% ipython --no-banner

In [1]: import numpy as np

In [2]: np.set_printoptions(precision=2, suppress=True, linewidth=200, floatmode="fixed")

In [3]: arr = np.load("m.npy")

In [4]: arr
Out[4]: 
array([[3, 2, 1, 4],
       [1, 4, 2, 1],
       [2, 0, 3, 3],
       [0, 0, 0, 0],
       [1, 4, 2, 1],
       [0, 0, 0, 0],
       [2, 0, 3, 3],
       [3, 5, 3, 1],
       [2, 0, 3, 3],
       [3, 5, 3, 1],
       [3, 5, 3, 1],
       [2, 0, 3, 3],
       [0, 0, 0, 0],
       [3, 2, 1, 4],
       [4, 9, 5, 2],
       [0, 0, 0, 0],
       [3, 2, 1, 4],
       [1, 4, 2, 1],
       [0, 0, 0, 0],
       [3, 5, 3, 1],
       [6, 7, 4, 5],
       [0, 0, 0, 0],
       [0, 0, 0, 0]])

In [5]: vec = np.array([-4, 7, -1, -8])

In [6]: y = arr @ vec

In [7]: y
Out[7]: array([-31,  14, -35,   0,  14,   0, -35,  12, -35,  12,  12, -35,   0, -31,  26,   0, -31,  14,   0,  12, -19,   0,   0])

In [8]: np.round(np.linalg.pinv(arr) @ arr, 2) + 0
Out[8]: 
array([[1.00, 0.00, 0.00, 0.00],
       [0.00, 1.00, 0.00, 0.00],
       [0.00, 0.00, 1.00, 0.00],
       [0.00, 0.00, 0.00, 1.00]])

In [9]: np.linalg.solve(arr.T @ arr, arr.T @ y)
Out[9]: array([-4.00,  7.00, -1.00, -8.00])

In [10]: rng = np.random.default_rng(21)

In [11]: y = y + 0.1 * rng.normal(size=23)

In [12]: y
Out[12]: array([-30.96,  14.15, -35.18,   0.17,  14.00,  -0.08, -35.08,  11.89, -35.02,  12.08,  12.06, -34.94,  -0.17, -31.16,  26.16,   0.10, -30.78,  14.12,  -0.10,  12.13, -18.94,   0.02,  -0.08])

In [13]: beta, *_ = np.linalg.lstsq(arr, y)

In [14]: beta.round()
Out[14]: array([-4.00,  7.00, -1.00, -8.00])

In [15]: [round(float(np.linalg.norm(np.linalg.solve(arr.T @ arr + lam * np.eye(4), arr.T @ y))), 2) for lam in (0, 1, 10, 100)]
Out[15]: [11.42, 11.26, 10.06, 4.93]

In [16]: beta
Out[16]: array([-4.04,  7.03, -1.01, -7.98])

In [17]: K = np.load("w.npy")

In [18]: K
Out[18]: 
array([[ 0,  0,  0,  0,  0,  0,  0,  0,  0],
       [ 0,  0,  0,  0,  0, -2,  0,  0,  0],
       [ 0,  2,  0,  0,  0,  0,  0,  0,  0],
       [ 0,  0,  0,  0,  0,  0, -3,  0,  0],
       [ 0,  0,  0,  0,  3,  0,  0,  0,  0],
       [ 0,  0,  0,  0,  0,  0,  0,  0,  0],
       [ 0,  0,  0,  0,  0,  0,  0,  2,  0],
       [ 0,  0,  0,  2,  0,  0,  0,  0,  0],
       [ 0,  0,  0,  0,  0,  0,  0,  0, -3]])

In [19]: r = np.linalg.matrix_rank(K)

In [20]: r
Out[20]: np.int64(7)

In [21]: null = np.linalg.svd(K)[2][r:].T

In [22]: [int(np.linalg.matrix_rank(K[:, :j + 1])) for j in range(9)]
Out[22]: [0, 1, 1, 2, 3, 4, 5, 6, 7]

In [23]: np.linalg.matrix_rank(K.T @ K), np.linalg.matrix_rank(K @ K.T)
Out[23]: (np.int64(7), np.int64(7))

In [24]: np.allclose(K @ null, 0)
Out[24]: True

In [25]: [int(np.linalg.matrix_rank(K[:i])) for i in range(1, len(K) + 1)]
Out[25]: [0, 1, 2, 3, 4, 4, 5, 6, 7]

In [26]: U, s, VT = np.linalg.svd(K)

In [27]: np.argmax(s[:-1] / (s[1:] + 1e-6)) + 1
Out[27]: np.int64(7)

In [28]: s
Out[28]: array([3.00, 3.00, 3.00, 2.00, 2.00, 2.00, 2.00, 0.00, 0.00])

In [29]: B = U[:, :7] @ np.diag(s[:7]) @ VT[:7]

In [30]: np.linalg.matrix_rank(K, rtol=0.05)
Out[30]: np.int64(7)

In [31]: np.linalg.matrix_rank(B)
Out[31]: np.int64(7)

In [32]: B
Out[32]: 
array([[ 0.00,  0.00,  0.00,  0.00,  0.00,  0.00,  0.00,  0.00,  0.00],
       [ 0.00,  0.00,  0.00,  0.00,  0.00, -2.00,  0.00,  0.00,  0.00],
       [ 0.00,  2.00,  0.00,  0.00,  0.00,  0.00,  0.00,  0.00,  0.00],
       [ 0.00,  0.00,  0.00,  0.00,  0.00,  0.00, -3.00,  0.00,  0.00],
       [ 0.00,  0.00,  0.00,  0.00,  3.00,  0.00,  0.00,  0.00,  0.00],
       [ 0.00,  0.00,  0.00,  0.00,  0.00,  0.00,  0.00,  0.00,  0.00],
       [ 0.00,  0.00,  0.00,  0.00,  0.00,  0.00,  0.00,  2.00,  0.00],
       [ 0.00,  0.00,  0.00,  2.00,  0.00,  0.00,  0.00,  0.00,  0.00],
       [ 0.00,  0.00,  0.00,  0.00,  0.00,  0.00,  0.00,  0.00, -3.00]])

In [33]: np.round(np.linalg.norm(K - B, 2), 2), s[7]
Out[33]: (np.float64(0.0), np.float64(0.0))

In [34]: round(float(np.linalg.norm(K - B) / np.linalg.norm(K)), 2)
Out[34]: 0.0

In [35]: np.abs(K - B).max()
Out[35]: np.float64(0.0)

In [36]: idx = arr[:, 1] > np.median(arr[:, 1])

In [37]: f = arr[idx].mean(axis=0) - arr[~idx].mean(axis=0)

In [38]: f
Out[38]: array([ 1.56,  4.90,  1.93, -0.16])

In [39]: (((arr - arr.mean(axis=0)) @ f > 0) == idx).mean()
Out[39]: np.float64(1.0)

In [40]: np.linalg.norm(K, axis=0)
Out[40]: array([0.00, 2.00, 0.00, 2.00, 3.00, 2.00, 3.00, 2.00, 3.00])

In [41]: np.round(np.linalg.norm(K, 1), 2), round(np.linalg.norm(K, np.inf), 2)
Out[41]: (np.float64(3.0), np.float64(3.0))

In [42]: round(float(np.linalg.norm(K[8] - K[5])), 2)
Out[42]: 3.0

In [43]: round(np.linalg.norm(K) ** 2 / np.linalg.norm(K, 2) ** 2, 2)
Out[43]: np.float64(4.78)

In [44]: round(np.linalg.norm(K, 2), 2)
Out[44]: np.float64(3.0)

In [45]: round(float(np.linalg.norm(K, "nuc")), 2)
Out[45]: 17.0

In [46]: B = np.array([[1, 0], [3, 1], [3, 1], [0, 0], [3, 2]])

In [47]: W0 = np.block([[np.zeros((5, 5)), B], [B.T, np.zeros((2, 2))]])

In [48]: W0
Out[48]: 
array([[0.00, 0.00, 0.00, 0.00, 0.00, 1.00, 0.00],
       [0.00, 0.00, 0.00, 0.00, 0.00, 3.00, 1.00],
       [0.00, 0.00, 0.00, 0.00, 0.00, 3.00, 1.00],
       [0.00, 0.00, 0.00, 0.00, 0.00, 0.00, 0.00],
       [0.00, 0.00, 0.00, 0.00, 0.00, 3.00, 2.00],
       [1.00, 3.00, 3.00, 0.00, 3.00, 0.00, 0.00],
       [0.00, 1.00, 1.00, 0.00, 2.00, 0.00, 0.00]])

In [49]: cent = arr[[13, 14]].astype(float)

In [50]: for _ in range(7):
    ...:     idx = np.linalg.norm(arr[:, None] - cent, axis=-1).argmin(axis=1)
    ...:     cent = np.array([arr[idx == j].mean(axis=0) for j in range(2)])
    ...: 

In [51]: idx
Out[51]: array([0, 0, 0, 0, 0, 0, 0, 0, 0, 0, 0, 0, 0, 0, 1, 0, 0, 0, 0, 0, 1, 0, 0])

In [52]: np.abs(cent[1] - cent[0]).argmax()
Out[52]: np.int64(1)

In [53]: r = np.linalg.matrix_rank(W0)

In [54]: r
Out[54]: np.int64(4)

In [55]: null = np.linalg.svd(W0)[2][r:].T

In [56]: [int(np.linalg.matrix_rank(W0[:i])) for i in range(1, len(W0) + 1)]
Out[56]: [1, 2, 2, 2, 2, 3, 4]

In [57]: np.round(W0 @ null, 2) + 0
Out[57]: 
array([[0.00, 0.00, 0.00],
       [0.00, 0.00, 0.00],
       [0.00, 0.00, 0.00],
       [0.00, 0.00, 0.00],
       [0.00, 0.00, 0.00],
       [0.00, 0.00, 0.00],
       [0.00, 0.00, 0.00]])

In [58]: cen = (arr - arr.mean(axis=0)) / arr.std(axis=0)

In [59]: np.argwhere(np.abs(cen) > 2)
Out[59]: 
array([[14,  1],
       [14,  2],
       [20,  0],
       [20,  3]])

In [60]: beta = np.linalg.lstsq(np.delete(cen, 1, axis=1), cen[:, 1])[0]

In [61]: np.abs(beta).argmax()
Out[61]: np.int64(0)

In [62]: beta
Out[62]: array([ 1.18,  0.16, -0.77])

In [63]: cent = 10 * np.array([[-0.4, 1.7, -0.3, 1.5],
    ...:     [-1.3, 1.4, -1.4, -0.8],
    ...:     [1.3, -2.0, -1.7, 1.4]])

In [64]: idx = rng.integers(0, 3, 36)

In [65]: M = cent[idx] + rng.normal(size=(36, 4))

In [66]: M
Out[66]: 
array([[ 13.99, -20.34, -16.15,  12.97],
       [ -4.29,  15.64,  -3.10,  15.08],
       [ 12.80, -20.27, -15.66,  15.42],
       [ -5.22,  18.17,  -4.72,  14.27],
       [ 12.83, -19.89, -18.05,  13.28],
       [-12.92,  13.31, -14.64,  -7.33],
       [-12.07,  13.94, -13.98,  -8.02],
       [ 12.55, -20.51, -18.04,  14.65],
       [ 12.92, -20.14, -16.80,  14.53],
       [-11.58,  13.73, -14.40,  -7.80],
       [-13.85,  15.27, -13.07,  -7.31],
       [-13.12,  14.74, -12.95,  -7.50],
       [ -4.28,  15.31,  -2.05,  14.65],
       [ -4.84,  17.89,  -2.66,  13.58],
       [ -4.10,  16.73,  -2.01,  13.10],
       [ 12.61, -20.14, -15.58,  12.92],
       [ -6.94,  15.62,  -2.74,  15.81],
       [ -2.27,  17.40,  -3.80,  15.88],
       [ -4.01,  16.80,  -2.98,  16.27],
       [ 12.10, -21.02, -17.07,  13.93],
       [ -4.81,  16.12,  -2.62,  16.34],
       [-12.29,  14.69, -12.75,  -9.99],
       [ 11.49, -20.71, -18.20,  13.01],
       [-12.93,  12.72, -14.44, -10.04],
       [-13.97,  15.35, -14.54,  -7.68],
       [-12.29,  13.51, -13.42,  -7.79],
       [ 13.70, -20.64, -18.44,  12.98],
       [ -4.55,  17.54,  -3.20,  14.60],
       [ 12.82, -18.90, -17.58,  15.51],
       [ -5.23,  16.41,  -2.14,  15.52],
       [-13.86,  13.89, -14.71,  -7.15],
       [-12.46,  13.29, -13.60,  -8.37],
       [ -4.07,  17.06,  -3.56,  15.43],
       [ -3.54,  17.43,  -1.90,  14.73],
       [ -5.48,  16.51,  -2.80,  15.02],
       [ -3.42,  17.81,  -3.12,  14.89]])

In [67]: U, s, VT = np.linalg.svd(W0)

In [68]: evecs = VT[:(s > 1e-8).sum()]

In [69]: vec = W0[5] + 4 * W0[2] + rng.integers(2) * np.eye(7)[0]

In [70]: vec
Out[70]: array([ 1.00,  3.00,  3.00,  0.00,  3.00, 12.00,  4.00])

In [71]: round(float(np.linalg.norm(vec - evecs.T @ evecs @ vec)), 2)
Out[71]: 0.0
